$ ipython --no-banner

In [1]: import numpy as np

In [2]: np.set_printoptions(suppress=True, linewidth=140)

In [3]: A2 = np.array([[-1, 1, -1, 1, 0, -2, 2],
   ...:     [-1, -1, 1, 1, -1, 1, -1],
   ...:     [1, 2, -2, -1, -2, -1, 2],
   ...:     [-1, 2, -2, -2, 1, 2, 0],
   ...:     [1, -2, 2, 1, -2, -2, 0],
   ...:     [0, -1, 2, -2, -1, 0, -2],
   ...:     [-1, -1, 1, -2, 0, -2, -1]])

In [4]: W0 = A2 - A2.T

In [5]: W0
Out[5]: 
array([[ 0,  2, -2,  2, -1, -2,  3],
       [-2,  0, -1, -1,  1,  2,  0],
       [ 2,  1,  0,  1, -4, -3,  1],
       [-2,  1, -1,  0,  0,  4,  2],
       [ 1, -1,  4,  0,  0, -1,  0],
       [ 2, -2,  3, -4,  1,  0,  0],
       [-3,  0, -1, -2,  0,  0,  0]])

In [6]: rng = np.random.default_rng(642698)

In [7]: A2 = W0 + rng.integers(-2, 3, (7, 6)) @ rng.integers(-2, 3, (6, 7))

In [8]: A2
Out[8]: 
array([[ -1,  12,  -1,  -1,   2,   1,   1],
       [ -6,  10,  -1,   0,  -3,  -1,   2],
       [ -3,   9,   0,   2,  -3,  -1,  -1],
       [-13,   8,  -5,   2,   2,  10,  -3],
       [  7,  -3,   4,  -4,   8,   4,  -2],
       [  2,  -1,   1, -13,  -6,  -5,   1],
       [ -7,   7,  -5,  -6,   1,   4,  -2]])

In [9]: A2 - W0
Out[9]: 
array([[ -1,  10,   1,  -3,   3,   3,  -2],
       [ -4,  10,   0,   1,  -4,  -3,   2],
       [ -5,   8,   0,   1,   1,   2,  -2],
       [-11,   7,  -4,   2,   2,   6,  -5],
       [  6,  -2,   0,  -4,   8,   5,  -2],
       [  0,   1,  -2,  -9,  -7,  -5,   1],
       [ -4,   7,  -4,  -4,   1,   4,  -2]])

In [10]: O, _ = np.linalg.qr(np.array([[-0.5, -0.8, -1.5, 0.1, 0.5, -0.9],
    ...:     [0.0, 0.3, 1.9, 0.1, -0.9, -1.5],
    ...:     [-0.6, -0.1, 0.2, -0.4, 1.3, 1.4],
    ...:     [-0.7, 0.6, -1.5, 0.1, 0.3, -0.5],
    ...:     [-1.1, -0.4, -0.4, 1.2, 0.1, -1.1],
    ...:     [-0.4, 1.2, 0.2, 0.0, -0.3, -2.4]]))

In [11]: A = O[:, :3]

In [12]: print(A.round(2))
[[-0.32  0.49  0.29]
 [ 0.   -0.18 -0.71]
 [-0.38  0.06 -0.3 ]
 [-0.45 -0.37  0.49]
 [-0.7   0.24 -0.28]
 [-0.25 -0.73  0.01]]

In [13]: np.round(np.linalg.pinv(A), 2)
Out[13]: 
array([[-0.32,  0.  , -0.38, -0.45, -0.7 , -0.25],
       [ 0.49, -0.18,  0.06, -0.37,  0.24, -0.73],
       [ 0.29, -0.71, -0.3 ,  0.49, -0.28,  0.01]])

In [14]: np.round(np.linalg.norm(A, axis=0), 2)
Out[14]: array([1., 1., 1.])

In [15]: def softmax(z):
    ...:     e = np.exp(z - z.max(axis=-1, keepdims=True))
    ...:     return e / e.sum(axis=-1, keepdims=True)
    ...: 

In [16]: np.round(softmax(10 * A[5]), 2) + 0
Out[16]: array([0.07, 0.  , 0.93])

In [17]: np.round(softmax(A).sum(axis=1), 2)
Out[17]: array([1., 1., 1., 1., 1., 1.])

In [18]: np.round(softmax(A[5] + 4), 2)
Out[18]: array([0.34, 0.21, 0.45])

In [19]: S = A @ A.T / np.sqrt(3)

In [20]: print(np.round(softmax(S), 2))
[[0.2  0.14 0.17 0.17 0.19 0.14]
 [0.13 0.22 0.18 0.13 0.17 0.17]
 [0.16 0.17 0.17 0.15 0.19 0.16]
 [0.16 0.13 0.15 0.21 0.16 0.19]
 [0.17 0.16 0.18 0.15 0.21 0.14]
 [0.13 0.16 0.16 0.19 0.15 0.21]]

In [21]: u = np.array([-7, 3])

In [22]: np.round(np.correlate(A[5], A[4], "full"), 2) + 0
Out[22]: array([ 0.07,  0.14,  0.  ,  0.51, -0.01])

In [23]: np.round(np.cross(A[5, :3], A[4, :3]), 2)
Out[23]: array([ 0.2 , -0.08, -0.57])

In [24]: np.round(np.polyval(u, A[5]), 2)
Out[24]: array([4.78, 8.11, 2.93])

In [25]: A2 = np.array([[1, 0], [1, -1], [1, -2]])

In [26]: print(np.round(np.einsum("ij,ij->i", A, A), 2))
[0.42 0.54 0.24 0.57 0.63 0.6 ]

In [27]: np.linalg.matrix_rank(np.vstack([A, A2.T]))
Out[27]: np.int64(3)

In [28]: np.linalg.matrix_rank(A @ A2)
Out[28]: np.int64(2)

In [29]: data = np.load("data.npy")

In [30]: data.round(2)
Out[30]: 
array([[0.25, 0.25, 0.  , 0.25, 0.  , 0.25],
       [0.  , 0.5 , 0.  , 0.  , 0.5 , 0.  ],
       [0.  , 0.  , 1.  , 0.  , 0.  , 0.  ],
       [0.2 , 0.  , 0.2 , 0.4 , 0.2 , 0.  ],
       [0.  , 0.  , 0.33, 0.  , 0.33, 0.33],
       [0.2 , 0.  , 0.2 , 0.  , 0.2 , 0.4 ]])

In [31]: np.zeros(6, 6)
TypeError: Cannot interpret '6' as a data type


In [32]: np.round(np.diff(data, axis=0), 2)
Out[32]: 
array([[-0.25,  0.25,  0.  , -0.25,  0.5 , -0.25],
       [ 0.  , -0.5 ,  1.  ,  0.  , -0.5 ,  0.  ],
       [ 0.2 ,  0.  , -0.8 ,  0.4 ,  0.2 ,  0.  ],
       [-0.2 ,  0.  ,  0.13, -0.4 ,  0.13,  0.33],
       [ 0.2 ,  0.  , -0.13,  0.  , -0.13,  0.07]])

In [33]: data[6]
IndexError: index 6 is out of bounds for axis 0 with size 6


In [34]: data[:, 6]
IndexError: index 6 is out of bounds for axis 1 with size 6


In [35]: np.unravel_index(np.abs(data).argmax(), data.shape)
Out[35]: (np.int64(2), np.int64(2))

In [36]: hat = A @ np.linalg.solve(A.T @ A, A.T)

In [37]: np.allclose(hat @ hat, hat)
Out[37]: True

In [38]: np.round(np.linalg.eigvalsh(hat), 2) + 0
Out[38]: array([0., 0., 0., 1., 1., 1.])

In [39]: F = np.load("mat.npy")

In [40]: F
Out[40]: 
array([[-1,  0,  2,  2,  0],
       [ 0,  1,  3,  3,  1],
       [-2, -1,  1,  1, -1],
       [-7, -6, -4, -4, -6]])

In [41]: r = np.linalg.matrix_rank(F)

In [42]: r
Out[42]: np.int64(2)

In [43]: ns = np.linalg.svd(F)[2][r:].T

In [44]: print(ns.shape)
(5, 3)

In [45]: np.allclose(F @ ns, 0)
Out[45]: True

In [46]: np.round(F @ ns, 2) + 0
Out[46]: 
array([[0., 0., 0.],
       [0., 0., 0.],
       [0., 0., 0.],
       [0., 0., 0.]])

In [47]: left, s, vt = np.linalg.svd(F, full_matrices=False)

In [48]: np.round(left.T @ F @ vt.T, 2) + 0
Out[48]: 
array([[12.83,  0.  ,  0.  ,  0.  ],
       [ 0.  ,  5.04,  0.  ,  0.  ],
       [ 0.  ,  0.  ,  0.  ,  0.  ],
       [ 0.  ,  0.  ,  0.  ,  0.  ]])

In [49]: np.round(left.T @ left, 2) + 0
Out[49]: 
array([[1., 0., 0., 0.],
       [0., 1., 0., 0.],
       [0., 0., 1., 0.],
       [0., 0., 0., 1.]])

In [50]: np.allclose(left * s @ vt, F)
Out[50]: True

In [51]: s.round(2) + 0
Out[51]: array([12.83,  5.04,  0.  ,  0.  ])

In [52]: np.abs(left[:, 0]).round(6).argmax()
Out[52]: np.int64(3)

In [53]: print(np.round(s / s[0], 2) + 0)
[1.   0.39 0.   0.  ]

In [54]: round(float(np.sqrt((s ** 2).sum())), 2), round(float(np.linalg.norm(F)), 2)
Out[54]: (13.78, 13.78)

In [55]: (s > 1e-8).sum()
Out[55]: np.int64(2)

In [56]: print(np.round(vt @ vt.T, 2) + 0)
[[1. 0. 0. 0.]
 [0. 1. 0. 0.]
 [0. 0. 1. 0.]
 [0. 0. 0. 1.]]

In [57]: print(left.shape, s.shape, vt.shape)
(4, 4) (4,) (4, 5)

In [58]: left, s, vt = np.linalg.svd(F)

In [59]: np.argmax(s[:-1] / (s[1:] + 1e-6)) + 1
Out[59]: np.int64(2)

In [60]: A2 = left[:, :2] @ np.diag(s[:2]) @ vt[:2]

In [61]: np.linalg.matrix_rank(A2)
Out[61]: np.int64(2)

In [62]: round(float(np.abs(F - A2).max()), 2)
Out[62]: 0.0

In [63]: np.linalg.matrix_rank(F, rtol=0.05)
Out[63]: np.int64(2)

In [64]: A2.round(2) + 0
Out[64]: 
array([[-1.,  0.,  2.,  2.,  0.],
       [ 0.,  1.,  3.,  3.,  1.],
       [-2., -1.,  1.,  1., -1.],
       [-7., -6., -4., -4., -6.]])

In [65]: K = np.load("arr.npy")

In [66]: K
Out[66]: 
array([[-15,   5,   0,   9,  -3,   0],
       [-10,  15,  10,   6,  -9,  -6],
       [ 15, -15, -10,  -9,   9,   6],
       [-12,   4,   0,  -3,   1,   0],
       [ -8,  12,   8,  -2,   3,   2],
       [ 12, -12,  -8,   3,  -3,  -2]])

In [67]: np.linalg.matrix_power(K, 2)
Out[67]: 
array([[  91,    0,   26, -126,    0,  -36],
       [  78,   13,   26, -108,  -18,  -36],
       [-117,    0,  -26,  162,    0,   36],
       [ 168,    0,   48,  -77,    0,  -22],
       [ 144,   24,   48,  -66,  -11,  -22],
       [-216,    0,  -48,   99,    0,   22]])

In [68]: O, Rm = np.linalg.qr(K)

In [69]: O.shape, Rm.shape
Out[69]: ((6, 6), (6, 6))

In [70]: mat = np.load("layer9.npy")

In [71]: mat
Out[71]: 
array([[ 1,  0,  0,  0],
       [-2,  1,  0,  0],
       [ 1,  0,  1,  0],
       [-1,  1, -1,  1]])

In [72]: x = np.array([0, 2, 5, 1])

In [73]: y = mat @ x

In [74]: c, lr = np.zeros(4), 1 / np.linalg.norm(mat, 2) ** 2

In [75]: for i in range(40):
    ...:     c -= lr * mat.T @ (mat @ c - y)
    ...:     if i % 10 == 0: print(i, round(np.linalg.norm(mat @ c - y), 2))
    ...: 
0 4.8
10 1.59
20 0.67
30 0.35

In [76]: np.round(np.linalg.cond(mat), 2)
Out[76]: np.float64(11.09)

In [77]: left, s, vt = np.linalg.svd(F)

In [78]: evecs = vt[:(s > 1e-8).sum()]

In [79]: x = F[2] + 2 * F[0] + rng.integers(2) * np.eye(5)[1]

In [80]: x
Out[80]: array([-4., -1.,  5.,  5., -1.])

In [81]: np.linalg.matrix_rank(np.vstack([F, x]))
Out[81]: np.int64(2)

In [82]: np.round(np.diag(evecs.T @ evecs), 2)
Out[82]: array([0.56, 0.25, 0.47, 0.47, 0.25])

In [83]: np.allclose(evecs.T @ evecs @ x, x)
Out[83]: True

In [84]: round(np.linalg.norm(x - evecs.T @ evecs @ x), 2)
Out[84]: np.float64(0.0)

In [85]: E = np.loadtxt("dump.csv", delimiter=",")

In [86]: E
Out[86]: 
array([[ 0.7, -1.4,  1.1, -0.8,  1. , -1.9,  0.3, -1.2, -1.2],
       [ 0.5, -1.2,  1.7,  0.2,  2.4,  0.4, -0.5, -1.4, -0.1],
       [ 0.6, -1.5,  0.5, -0.1, -0.3,  0.2, -0.6, -0.1, -0.4],
       [-1.4, -0.4, -2.5,  0.5,  0. ,  0.2, -0.3,  0.7, -0.3],
       [-0.8,  0.3,  0.9,  2.4,  0.6, -1.2,  1.2,  1. ,  1.1],
       [-1.5,  0.6,  0.4, -0.3, -0.5,  2.3, -0.4,  0. ,  0.4],
       [ 0.8,  2. , -0.6, -0.5,  2.5,  1.1, -1.6,  0.3,  2. ]])

In [87]: A2 = np.array([[-1, 0],
    ...:     [-3, -3],
    ...:     [0, 1],
    ...:     [-3, -1],
    ...:     [1, 0],
    ...:     [2, -2],
    ...:     [-2, 2],
    ...:     [-1, 2],
    ...:     [0, 0]])

In [88]: np.vstack([E, A2.T]).shape
Out[88]: (9, 9)

In [89]: np.round(E @ A2, 2)
Out[89]: 
array([[  3.7,   8.1],
       [  8.1,   0.5],
       [  5.6,   3.3],
       [  1.4,  -1.4],
       [-12.5,   4.4],
       [  5.5,  -6.5],
       [  2.3, -10.9]])

In [90]: np.round(np.einsum("ik,kj->ji", E, A2), 2)
Out[90]: 
array([[  3.7,   8.1,   5.6,   1.4, -12.5,   5.5,   2.3],
       [  8.1,   0.5,   3.3,  -1.4,   4.4,  -6.5, -10.9]])

In [91]: np.einsum("ij,ij->", E, A2)
ValueError: operands could not be broadcast together with remapped shapes [original->remapped]: (7,9)->(7,9) (9,2)->(9,2) 


In [92]: np.linalg.matrix_rank(E @ A2)
Out[92]: np.int64(2)
